>>> import numpy as np
>>> import numpy.linalg as la
>>> np.set_printoptions(suppress=True, linewidth=160)
>>> def rd(a):
...     return np.round(a, 3) + 0
... 
>>> X = np.loadtxt("layer6.csv", delimiter=",")
>>> rd(X)
array([[ 0.178, -1.116, -2.779],
       [ 0.614, -0.676, -2.858],
       [-0.718, -1.848, -2.252],
       [ 1.104, -0.107, -2.787],
       [ 1.486,  2.248,  1.318],
       [ 1.729,  2.297,  0.858],
       [ 0.111,  1.377,  2.663],
       [ 0.506,  1.696,  2.422],
       [ 0.242, -1.055, -2.798],
       [ 1.334,  0.196, -2.68 ],
       [ 1.338,  0.201, -2.677]])
>>> D = la.norm(X[:, None] - X[None], axis=-1)
>>> (D + 1e9 * np.eye(11)).round(6).argmin(axis=1)
array([ 8,  8,  0,  9,  5,  4,  7,  6,  0, 10,  9])
>>> rd(D[4])
array([5.46 , 5.172, 5.863, 4.748, 0.   , 0.522, 2.112, 1.577, 5.422, 4.496, 4.491])
>>> rd(la.norm(X, axis=1))
array([3., 3., 3., 3., 3., 3., 3., 3., 3., 3., 3.])
>>> np.flatnonzero(D[4] < D.mean() / 2)
array([4, 5])
>>> D.mean(axis=1).argmax()
np.int64(6)
>>> D[4].round(6).argsort(kind="stable")[:4]
array([4, 5, 7, 6])
>>> D.shape
(11, 11)
>>> rd(D[:5, :5])
array([[0.   , 0.624, 1.272, 1.37 , 5.46 ],
       [0.624, 0.   , 1.875, 0.754, 5.172],
       [1.272, 1.875, 0.   , 2.577, 5.863],
       [1.37 , 0.754, 2.577, 0.   , 4.748],
       [5.46 , 5.172, 5.863, 4.748, 0.   ]])
>>> np.unravel_index(D.round(6).argmax(), D.shape)
(np.int64(2), np.int64(7))
>>> Xc = X - X.mean(axis=0)
>>> vecs = la.svd(Xc)[2][:2]
>>> B = Xc - Xc @ vecs.T @ vecs
>>> rd(B.std(axis=0))
array([0., 0., 0.])
>>> data = np.load("run8.npy")
>>> rd(data)
array([[-2.91 ,  2.213, -3.015,  1.597],
       [-4.001, -1.244,  1.922, -1.938],
       [ 0.   , -3.81 , -3.163, -0.693],
       [-0.727, -2.011,  1.487,  4.268]])
>>> def softmax(z):
...     e = np.exp(z - z.max(axis=-1, keepdims=True))
...     return e / e.sum(axis=-1, keepdims=True)
... 
>>> rd(softmax(data[3] + 2))
array([0.006, 0.002, 0.058, 0.934])
>>> rd(softmax(data).sum(axis=1))
array([1., 1., 1., 1.])
>>> S = data @ data.T / np.sqrt(4)
>>> rd(softmax(S))
array([[1., 0., 0., 0.],
       [0., 1., 0., 0.],
       [0., 0., 1., 0.],
       [0., 0., 0., 1.]])
>>> softmax(S).round(6).argmax(axis=1)
array([0, 1, 2, 3])
>>> x0 = np.array([-2, -4, -4, 0])
>>> rd(data @ np.eye(4)[3])
array([ 1.597, -1.938, -0.693,  4.268])
>>> rd(data @ x0)
array([ 9.027,  5.287, 27.892,  3.551])
>>> la.norm(data @ x0) <= la.norm(data, 2) * la.norm(x0) + 1e-9
np.True_
>>> rd(data * x0)
array([[ 5.819, -8.85 , 12.058,  0.   ],
       [ 8.001,  4.974, -7.688,  0.   ],
       [ 0.   , 15.239, 12.653,  0.   ],
       [ 1.455,  8.044, -5.948,  0.   ]])
>>> np.sign((data @ x0).round(6))
array([1., 1., 1., 1.])
>>> B = np.array([[-1, 0], [1, -3]])
>>> basis = np.kron(B, data)
>>> la.matrix_rank(basis)
np.int64(8)
>>> rd(la.norm(basis, 2)), rd(la.norm(B, 2) * la.norm(data, 2))
(np.float64(15.898), np.float64(15.898))
>>> rng = np.random.default_rng(17666)
>>> lab = rng.permutation(4)
>>> lab
array([2, 3, 1, 0])
>>> B = data[lab][:, lab]
>>> rd(la.det(B)), rd(la.det(data[lab]))
(np.float64(-625.0), np.float64(625.0))
>>> rd(np.sort(np.abs(la.eigvals(B))))
array([5., 5., 5., 5.])
>>> rd(np.diag(B))
array([-3.163,  4.268, -1.244, -2.91 ])
>>> rd(np.trace(B))
np.float64(-3.048)
>>> np.allclose(B, data)
False
>>> B = np.array([[6, -2, -5], [5, -7, 4], [-3, 4, -8]])
>>> E = np.triu(B)
>>> E
array([[ 6, -2, -5],
       [ 0, -7,  4],
       [ 0,  0, -8]])
>>> # triangular, det is the product of the diagonal
>>> O, vecs = la.qr(E[:, :2])[0], la.qr(E[:, 2:])[0]
>>> sv = la.svd(O.T @ vecs, compute_uv=False)
>>> rd(sv)
array([0.625])
>>> (sv > 0.9).sum()
np.int64(0)
>>> rd(np.degrees(np.arccos(sv.clip(0, 1))))
array([51.327])
>>> K = np.loadtxt("out11.csv", delimiter=",")
>>> K
array([[ 2.,  0.,  2.,  0.,  2.,  0.],
       [-2.,  1., -2.,  1., -2.,  1.],
       [-1.,  2., -1.,  2., -1.,  2.],
       [ 2.,  0.,  2.,  0.,  2.,  0.],
       [-2.,  1., -2.,  1., -2.,  1.],
       [-1.,  2., -1.,  2., -1.,  2.]])
>>> # rows and columns are dependent
>>> np.allclose(K[:-1].T @ la.lstsq(K[:-1].T, K[-1])[0], K[-1])
True
>>> rd(K @ la.pinv(K) @ K)
array([[ 2.,  0.,  2.,  0.,  2.,  0.],
       [-2.,  1., -2.,  1., -2.,  1.],
       [-1.,  2., -1.,  2., -1.,  2.],
       [ 2.,  0.,  2.,  0.,  2.,  0.],
       [-2.,  1., -2.,  1., -2.,  1.],
       [-1.,  2., -1.,  2., -1.,  2.]])
>>> U, sv, Vh = la.svd(K)
>>> np.argmax(sv[:-1] / (sv[1:] + 1e-6)) + 1
np.int64(2)
>>> B = U[:, :2] @ np.diag(sv[:2]) @ Vh[:2]
>>> la.matrix_rank(K, rtol=0.05)
np.int64(2)
>>> rd(np.abs(K - B).max())
np.float64(0.0)
>>> B = np.array([[-3, -6], [-3, 6], [5, -1], [6, -9], [3, 2], [1, 4]])
>>> np.einsum("ik,kj->ji", K, B)
array([[ 10.,  -6.,   3.,  10.,  -6.,   3.],
       [-10.,  11.,   7., -10.,  11.,   7.]])
>>> B.T @ K.T
array([[ 10.,  -6.,   3.,  10.,  -6.,   3.],
       [-10.,  11.,   7., -10.,  11.,   7.]])
>>> np.einsum("ik,kj->ij", K, B)
array([[ 10., -10.],
       [ -6.,  11.],
       [  3.,   7.],
       [ 10., -10.],
       [ -6.,  11.],
       [  3.,   7.]])
>>> rk = la.matrix_rank(K)
>>> rk
np.int64(2)
>>> ns = la.svd(K)[2][rk:].T
>>> ns.shape
(6, 4)
>>> rd(ns @ ns.T)
array([[ 0.667,  0.   , -0.333,  0.   , -0.333,  0.   ],
       [ 0.   ,  0.667,  0.   , -0.333,  0.   , -0.333],
       [-0.333,  0.   ,  0.667,  0.   , -0.333,  0.   ],
       [ 0.   , -0.333,  0.   ,  0.667,  0.   , -0.333],
       [-0.333,  0.   , -0.333,  0.   ,  0.667,  0.   ],
       [ 0.   , -0.333,  0.   , -0.333,  0.   ,  0.667]])
>>> la.matrix_rank(K.T @ K), la.matrix_rank(K @ K.T)
(np.int64(2), np.int64(2))
>>> [int(la.matrix_rank(np.delete(K, i, axis=0))) for i in range(6)]
[2, 2, 2, 2, 2, 2]
>>> rd(K @ ns)
array([[0., 0., 0., 0.],
       [0., 0., 0., 0.],
       [0., 0., 0., 0.],
       [0., 0., 0., 0.],
       [0., 0., 0., 0.],
       [0., 0., 0., 0.]])
>>> np.allclose(K @ ns, 0)
True
>>> [int(la.matrix_rank(K[:i])) for i in range(1, len(K) + 1)]
[1, 2, 2, 2, 2, 2]
>>> M = np.array([[-2, -2, -2, -2, -2, -2],
...     [-2, -4, -4, -4, -4, -4],
...     [-2, -4, -6, -6, -6, -6],
...     [-2, -4, -6, -8, -8, -8],
...     [-2, -4, -6, -8, -10, -10],
...     [-2, -4, -6, -8, -10, -12]])
>>> rd((data - data.T) / 2)
array([[ 0.   ,  3.107, -1.507,  1.162],
       [-3.107,  0.   ,  2.866,  0.037],
       [ 1.507, -2.866,  0.   , -1.09 ],
       [-1.162, -0.037,  1.09 ,  0.   ]])
>>> data.inv()
Traceback (most recent call last):
  File "<python-input-82>", line 1, in <module>
    data.inv()
    ^^^^^^^^
AttributeError: 'numpy.ndarray' object has no attribute 'inv'
>>> la.determinant(data)
Traceback (most recent call last):
  File "<python-input-83>", line 1, in <module>
    la.determinant(data)
    ^^^^^^^^^^^^^^
AttributeError: module 'numpy.linalg' has no attribute 'determinant'
>>> rd(la.det(data))
np.float64(-625.0)
>>> rd(np.trace(data))
np.float64(-3.048)
>>> f = np.array([2, -2, -2])
>>> np.cross(M[4, :3], M[3, :3])
array([0, 0, 0])
>>> np.convolve(M[4], f)
array([-4, -4,  0,  4,  8, 16, 40, 20])
>>> x0 = np.array([-1, 0, 1, 2, -2, 0])
>>> rhs = M @ x0
>>> c, lr = np.zeros(6), 1 / la.norm(M, 2) ** 2
>>> for i in range(15):
...     c -= lr * M.T @ (M @ c - rhs)
...     if i % 5 == 0: print(i, round(la.norm(M @ c - rhs), 3))
... 
0 4.595
5 4.417
10 4.253
>>> rd(c)
array([ 0.042,  0.099,  0.131,  0.1  ,  0.01 , -0.035])
>>> G = M.T @ M
>>> la.matrix_rank(G)
np.int64(6)
>>> (M @ M.T).shape
(6, 6)
>>> np.allclose(G, G.T)
True
>>> rd(la.svd(M, compute_uv=False) ** 2)
array([1184.304,   15.811,    2.401,    0.796,    0.407,    0.281])
>>> B = la.inv(M)
>>> (np.abs(B) > 1e-9).astype(int)
array([[1, 1, 0, 0, 0, 0],
       [1, 1, 1, 0, 0, 0],
       [0, 1, 1, 1, 0, 0],
       [0, 0, 1, 1, 1, 0],
       [0, 0, 0, 1, 1, 1],
       [0, 0, 0, 0, 1, 1]])
>>> np.allclose(B, M.T)
False
>>> M @ B
array([[1., 0., 0., 0., 0., 0.],
       [0., 1., 0., 0., 0., 0.],
       [0., 0., 1., 0., 0., 0.],
       [0., 0., 0., 1., 0., 0.],
       [0., 0., 0., 0., 1., 0.],
       [0., 0., 0., 0., 0., 1.]])
>>> rd(la.det(M) * la.det(B))
np.float64(1.0)
>>> feats = np.load("test11.npy")
>>> rd(feats)
array([[ 0.048,  0.029, -0.125, -0.048, -0.164,  0.01 ],
       [ 0.029,  0.017, -0.075, -0.029, -0.098,  0.006],
       [-0.125, -0.075,  0.326,  0.125,  0.427, -0.025],
       [-0.048, -0.029,  0.125,  0.048,  0.164, -0.01 ],
       [-0.164, -0.098,  0.427,  0.164,  0.558, -0.033],
       [ 0.01 ,  0.006, -0.025, -0.01 , -0.033,  0.002]])
>>> U, sv, Vh = la.svd(feats)
>>> rd(sv)
array([1., 0., 0., 0., 0., 0.])
>>> B = U[:, :1] @ np.diag(sv[:1]) @ Vh[:1]
>>> la.matrix_rank(feats, rtol=0.05)
np.int64(1)
>>> rd(la.norm(feats - B) / la.norm(feats))
np.float64(0.0)
>>> lab = rng.permutation(6)
>>> lab
array([4, 5, 1, 3, 0, 2])
>>> B = feats[lab][:, lab]
>>> rd(la.det(B)), rd(la.det(feats[lab]))
(np.float64(0.0), np.float64(0.0))
>>> rd(B)
array([[ 0.558, -0.033, -0.098,  0.164, -0.164,  0.427],
       [-0.033,  0.002,  0.006, -0.01 ,  0.01 , -0.025],
       [-0.098,  0.006,  0.017, -0.029,  0.029, -0.075],
       [ 0.164, -0.01 , -0.029,  0.048, -0.048,  0.125],
       [-0.164,  0.01 ,  0.029, -0.048,  0.048, -0.125],
       [ 0.427, -0.025, -0.075,  0.125, -0.125,  0.326]])
>>> rd(np.diag(B))
array([0.558, 0.002, 0.017, 0.048, 0.048, 0.326])
>>> rd(np.sort(np.abs(la.eigvals(B))))
array([0., 0., 0., 0., 0., 1.])
>>> np.allclose(B, feats)
False
>>> W0 = np.loadtxt("sample0.csv", delimiter=",")
>>> rd(W0)
array([[ 3.265, -0.28 , -0.138,  0.628, -0.473],
       [-0.28 ,  1.777,  1.157,  0.025, -0.165],
       [-0.138,  1.157,  1.654, -0.913, -0.647],
       [ 0.628,  0.025, -0.913,  4.152, -1.051],
       [-0.473, -0.165, -0.647, -1.051,  1.152]])
>>> rd(np.trace(la.pinv(W0) @ W0))
np.float64(4.0)
>>> np.abs(np.diag(la.qr(W0)[1])) > 1e-9
array([ True,  True,  True,  True, False])
>>> mat = np.array([[-1, -1, -1, -1, -1, -1],
...     [-1, -2, -2, -2, -2, -2],
...     [-1, -2, -3, -3, -3, -3],
...     [-1, -2, -3, -4, -4, -4],
...     [-1, -2, -3, -4, -5, -5],
...     [-1, -2, -3, -4, -5, -6]])
>>> mat
array([[-1, -1, -1, -1, -1, -1],
       [-1, -2, -2, -2, -2, -2],
       [-1, -2, -3, -3, -3, -3],
       [-1, -2, -3, -4, -4, -4],
       [-1, -2, -3, -4, -5, -5],
       [-1, -2, -3, -4, -5, -6]])
>>> # equal to its transpose
>>> O, R = la.qr(mat)
>>> rd(np.abs(np.diag(R)))
array([2.449, 0.913, 0.894, 0.866, 0.816, 0.707])
>>> rd(O)
array([[-0.408,  0.913,  0.   ,  0.   ,  0.   ,  0.   ],
       [-0.408, -0.183,  0.894,  0.   ,  0.   ,  0.   ],
       [-0.408, -0.183, -0.224,  0.866,  0.   ,  0.   ],
       [-0.408, -0.183, -0.224, -0.289,  0.816,  0.   ],
       [-0.408, -0.183, -0.224, -0.289, -0.408, -0.707],
       [-0.408, -0.183, -0.224, -0.289, -0.408,  0.707]])
>>> np.allclose(R.T @ R, mat.T @ mat)
True
>>> rd(O.T @ O)
array([[1., 0., 0., 0., 0., 0.],
       [0., 1., 0., 0., 0., 0.],
       [0., 0., 1., 0., 0., 0.],
       [0., 0., 0., 1., 0., 0.],
       [0., 0., 0., 0., 1., 0.],
       [0., 0., 0., 0., 0., 1.]])
>>> np.trace(O @ O.T)
np.float64(6.0)
>>> rd(abs(R[0, 0])), rd(la.norm(mat[:, 0]))
(np.float64(2.449), np.float64(2.449))
